$ python -q
>>> import numpy as np
>>> np.set_printoptions(precision=2, suppress=True, linewidth=140, legacy="1.25")
>>> def rd(a):
...     return np.round(a, 2) + 0
... 
>>> feats = np.array([[15.0, 41.95, 32.05, 47.08, 67.97],
...     [27.01, 81.05, 71.95, 72.04, 98.95],
...     [27.06, 81.08, 72.03, 72.05, 98.93]])
>>> left, sv, VT = np.linalg.svd(feats, full_matrices=False)
>>> rd(np.abs(VT[0]))
array([0.16, 0.48, 0.42, 0.44, 0.61])
>>> rd(VT @ VT.T)
array([[1., 0., 0.],
       [0., 1., 0.],
       [0., 0., 1.]])
>>> rd(left.T @ feats @ VT.T)
array([[254.08,   0.  ,   0.  ],
       [  0.  ,  14.79,   0.  ],
       [  0.  ,   0.  ,   0.03]])
>>> left.shape, sv.shape, VT.shape
((3, 3), (3,), (3, 5))
>>> np.allclose(left * sv @ VT, feats)
True
>>> rd(np.sqrt((sv ** 2).sum())), rd(np.linalg.norm(feats))
(254.51, 254.51)
>>> rd(np.cumsum(sv ** 2) / np.sum(sv ** 2))
array([1., 1., 1.])
>>> rd(sv)
array([254.08,  14.79,   0.03])
>>> f = np.array([-1, 3])
>>> rd(np.array([np.convolve(row, f, "same") for row in feats]))
array([[-15.  ,   3.05,  93.8 ,  49.07,  73.27],
       [-27.01,  -0.02, 171.2 , 143.81, 117.17],
       [-27.06,   0.1 , 171.21, 144.04, 117.22]])
>>> rd(np.convolve(feats[0], f))
array([-15.  ,   3.05,  93.8 ,  49.07,  73.27, 203.91])
>>> left, sv, VT = np.linalg.svd(feats)
>>> np.argmax(sv[:-1] / (sv[1:] + 1e-6)) + 1
2
>>> Y = left[:, :2] @ np.diag(sv[:2]) @ VT[:2]
>>> np.linalg.matrix_rank(Y)
2
>>> rd(np.linalg.norm(feats - Y) / np.linalg.norm(feats))
0.0
>>> np.argsort(-np.linalg.norm(feats, axis=0).round(6), kind="stable")[:3]
array([4, 1, 3])
>>> rd(np.linalg.norm(feats, 2) / np.linalg.norm(feats))
1.0
>>> W0 = np.loadtxt("x.csv", delimiter=",")
>>> W0
array([[ 1., -1.,  1.],
       [ 1.,  0.,  0.],
       [ 1.,  1.,  1.]])
>>> rng = np.random.default_rng(40212)
>>> z = rng.permutation(3)
>>> z
array([0, 2, 1])
>>> Y = W0[z][:, z]
>>> Y
array([[ 1.,  1., -1.],
       [ 1.,  1.,  1.],
       [ 1.,  0.,  0.]])
>>> np.trace(Y)
2.0
>>> np.einsum("ij,ji->", Y, Y)
2.0
>>> rd(np.linalg.det(Y.T))
2.0
>>> np.einsum("ii->", Y)
2.0
>>> rd(np.linalg.det(2 * W0)), rd(np.linalg.det(W0))
(16.0, 2.0)
>>> rd(np.linalg.eigvals(W0).sum().real)
2.0
>>> rd(np.poly(W0))
array([ 1., -2.,  1., -2.])
>>> def softmax(z):
...     e = np.exp(z - z.max(axis=-1, keepdims=True))
...     return e / e.sum(axis=-1, keepdims=True)
... 
>>> softmax(W0).sum(axis=1)
array([1., 1., 1.])
>>> rd(softmax(W0[0] + 4))
array([0.47, 0.06, 0.47])
>>> rd(softmax(10 * W0[0]))
array([0.5, 0. , 0.5])
>>> rd(softmax(W0[0]))
array([0.47, 0.06, 0.47])
>>> att = W0 @ W0.T / np.sqrt(3)
>>> rd(softmax(att + np.triu(np.full(att.shape, -np.inf), 1)))
array([[1.  , 0.  , 0.  ],
       [0.5 , 0.5 , 0.  ],
       [0.19, 0.19, 0.61]])
>>> rd(softmax(att))
array([[0.61, 0.19, 0.19],
       [0.33, 0.33, 0.33],
       [0.19, 0.19, 0.61]])
>>> M = np.load("m.npy")
>>> M
array([[1.  , 0.5 , 0.25, 0.12, 0.06],
       [0.5 , 1.  , 0.5 , 0.25, 0.12],
       [0.25, 0.5 , 1.  , 0.5 , 0.25],
       [0.12, 0.25, 0.5 , 1.  , 0.5 ],
       [0.06, 0.12, 0.25, 0.5 , 1.  ]])
>>> z = rng.permutation(5)
>>> z
array([3, 2, 0, 1, 4])
>>> Y = M[z][:, z]
>>> np.trace(Y)
5.0
>>> Y
array([[1.  , 0.5 , 0.12, 0.25, 0.5 ],
       [0.5 , 1.  , 0.25, 0.5 , 0.25],
       [0.12, 0.25, 1.  , 0.5 , 0.06],
       [0.25, 0.5 , 0.5 , 1.  , 0.12],
       [0.5 , 0.25, 0.06, 0.12, 1.  ]])
>>> Y = np.array([[-2, -2], [3, -3]])
>>> C = np.kron(Y, M)
>>> np.linalg.matrix_rank(C)
10
>>> C.shape
(10, 10)
>>> ev, vecs = np.linalg.eig(M)
>>> rd(np.sort(np.linalg.eigvals(np.linalg.inv(M))))
array([0.44, 0.81, 1.45, 2.21, 2.76])
>>> rd(M @ vecs[:, 0] - ev[0] * vecs[:, 0])
array([0., 0., 0., 0., 0.])
>>> rd(np.sort(np.linalg.eigvals(M @ M)))
array([0.13, 0.21, 0.48, 1.53, 5.1 ])
>>> rd(np.prod(ev))
0.32
>>> rd(np.abs(np.linalg.eigvals(M)).max())
2.26
>>> (M + M.T) / 2
array([[1.  , 0.5 , 0.25, 0.12, 0.06],
       [0.5 , 1.  , 0.5 , 0.25, 0.12],
       [0.25, 0.5 , 1.  , 0.5 , 0.25],
       [0.12, 0.25, 0.5 , 1.  , 0.5 ],
       [0.06, 0.12, 0.25, 0.5 , 1.  ]])
>>> rd(np.linalg.matrix_power(M, 3))
array([[2.2 , 2.41, 2.07, 1.53, 0.99],
       [2.41, 3.08, 2.92, 2.3 , 1.53],
       [2.07, 2.92, 3.32, 2.92, 2.07],
       [1.53, 2.3 , 2.92, 3.08, 2.41],
       [0.99, 1.53, 2.07, 2.41, 2.2 ]])
>>> np.trace(M)
5.0
>>> rd(np.sort(np.abs(np.linalg.eigvals(M))))
array([0.36, 0.45, 0.69, 1.24, 2.26])
>>> np.allclose(M, M.T)
True
>>> q = M.astype(float).copy()
>>> for j in range(5):
...     q[:, j] -= q[:, :j] @ (q[:, :j].T @ q[:, j])
...     q[:, j] /= np.linalg.norm(q[:, j])
... 
>>> rd(q.T @ q)
array([[1., 0., 0., 0., 0.],
       [0., 1., 0., 0., 0.],
       [0., 0., 1., 0., 0.],
       [0., 0., 0., 1., 0.],
       [0., 0., 0., 0., 1.]])
>>> K = np.tril(np.array([[-1, 4, -2], [-2, -4, 2], [-3, -5, 5]]), -1) + np.eye(3, dtype=int)
>>> K
array([[ 1,  0,  0],
       [-2,  1,  0],
       [-3, -5,  1]])
>>> P = np.triu(np.array([[-2, -5, -4], [2, 2, 2], [1, -4, 5]]), 1) + np.eye(3)
>>> Y = P @ K @ np.linalg.inv(P)
>>> np.linalg.matrix_rank(Y)
3
>>> rd(np.poly(Y))
array([ 1., -3.,  3., -1.])
>>> np.trace(Y), np.trace(K)
(3.0, 3)
>>> E = np.load("out1.npy")
>>> E
array([[0, 0, 0],
       [0, 0, 0],
       [0, 0, 0],
       [1, 0, 0],
       [0, 0, 0],
       [1, 0, 0],
       [0, 0, 0],
       [0, 0, 0],
       [0, 0, 0],
       [0, 0, 0],
       [0, 0, 0],
       [0, 0, 0],
       [1, 0, 0],
       [0, 0, 0],
       [0, 0, 0],
       [0, 0, 0],
       [1, 0, 0],
       [0, 0, 0],
       [0, 0, 0],
       [1, 0, 0],
       [0, 0, 0],
       [0, 0, 0],
       [1, 0, 0],
       [0, 0, 0]])
>>> left, sv, VT = np.linalg.svd(E)
>>> vecs = VT[:(sv > 1e-8).sum()]
>>> x0 = E[15] + 2 * E[8] + rng.integers(2) * np.eye(3)[2]
>>> x0
array([0., 0., 1.])
>>> vecs.T @ vecs
array([[1., 0., 0.],
       [0., 0., 0.],
       [0., 0., 0.]])
>>> rd(np.linalg.norm(x0 - vecs.T @ vecs @ x0))
1.0
>>> np.allclose(vecs.T @ vecs @ x0, x0)
False
>>> rd(E @ np.linalg.pinv(E) @ E)
array([[0., 0., 0.],
       [0., 0., 0.],
       [0., 0., 0.],
       [1., 0., 0.],
       [0., 0., 0.],
       [1., 0., 0.],
       [0., 0., 0.],
       [0., 0., 0.],
       [0., 0., 0.],
       [0., 0., 0.],
       [0., 0., 0.],
       [0., 0., 0.],
       [1., 0., 0.],
       [0., 0., 0.],
       [0., 0., 0.],
       [0., 0., 0.],
       [1., 0., 0.],
       [0., 0., 0.],
       [0., 0., 0.],
       [1., 0., 0.],
       [0., 0., 0.],
       [0., 0., 0.],
       [1., 0., 0.],
       [0., 0., 0.]])
>>> np.linalg.lstsq(E[:-1].T, E[-1])[2]
1
>>> rk = np.linalg.matrix_rank(E)
>>> rk
1
>>> N = np.linalg.svd(E)[2][rk:].T
>>> [int(np.linalg.matrix_rank(E[:i])) for i in range(1, len(E) + 1)]
[0, 0, 0, 1, 1, 1, 1, 1, 1, 1, 1, 1, 1, 1, 1, 1, 1, 1, 1, 1, 1, 1, 1, 1]
>>> np.allclose(E @ N, 0)
True
>>> N @ N.T
array([[0., 0., 0.],
       [0., 1., 0.],
       [0., 0., 1.]])
>>> left, sv, VT = np.linalg.svd(E)
>>> rd(sv)
array([2.45, 0.  , 0.  ])
>>> Y = left[:, :1] @ np.diag(sv[:1]) @ VT[:1]
>>> np.abs(E - Y).max()
0.0
>>> np.linalg.matrix_rank(E, rtol=0.05)
1
>>> Y
array([[0., 0., 0.],
       [0., 0., 0.],
       [0., 0., 0.],
       [1., 0., 0.],
       [0., 0., 0.],
       [1., 0., 0.],
       [0., 0., 0.],
       [0., 0., 0.],
       [0., 0., 0.],
       [0., 0., 0.],
       [0., 0., 0.],
       [0., 0., 0.],
       [1., 0., 0.],
       [0., 0., 0.],
       [0., 0., 0.],
       [0., 0., 0.],
       [1., 0., 0.],
       [0., 0., 0.],
       [0., 0., 0.],
       [1., 0., 0.],
       [0., 0., 0.],
       [0., 0., 0.],
       [1., 0., 0.],
       [0., 0., 0.]])
